In [1]: import numpy as np

In [2]: np.set_printoptions(precision=1, suppress=True, linewidth=120)

In [3]: rng = np.random.default_rng(524)

In [4]: idx = rng.integers(0, 2, 3)

In [5]: A = (idx[:, None] == idx) * -3 + np.eye(3)

In [6]: A
Out[6]: 
array([[-2., -3., -3.],
       [-3., -2., -3.],
       [-3., -3., -2.]])

In [7]: (A @ A)[0]
Out[7]: array([22., 21., 21.])

In [8]: np.sort(np.abs(np.fft.fft(A[0]))), np.sort(np.linalg.svd(A, compute_uv=False))
Out[8]: (array([1., 1., 8.]), array([1., 1., 8.]))

In [9]: W1 = np.array([[-2, 0, 1, 1, -2], [3, -3, -3, 0, 2], [3, 1, 1, 3, -1]])

In [10]: coef = np.array([3, 3, 3, 0, 2])

In [11]: hid = np.maximum(A @ W1 + coef, 0)

In [12]: (hid > 0).mean(axis=0)
Out[12]: array([0., 1., 1., 0., 1.])

In [13]: hid
Out[13]: 
array([[ 0.,  9.,  7.,  0.,  3.],
       [ 0.,  6.,  3.,  0.,  7.],
       [ 0., 10.,  7.,  0.,  4.]])

In [14]: (hid > 0).astype(int)
Out[14]: 
array([[0, 1, 1, 0, 1],
       [0, 1, 1, 0, 1],
       [0, 1, 1, 0, 1]])

In [15]: np.linalg.matrix_rank(hid)
Out[15]: np.int64(3)

In [16]: cent = np.array([[0, 2, -2], [3, 1, 0], [3, -2, 0], [-3, 1, 2], [3, 2, -1]])

In [17]: W1 @ cent
Out[17]: 
array([[ -6,  -9,   8],
       [-12,  13,  -8],
       [ -6,   6,   1]])

In [18]: (hid @ cent).round(6).argmax(axis=1)
Out[18]: array([0, 0, 0])
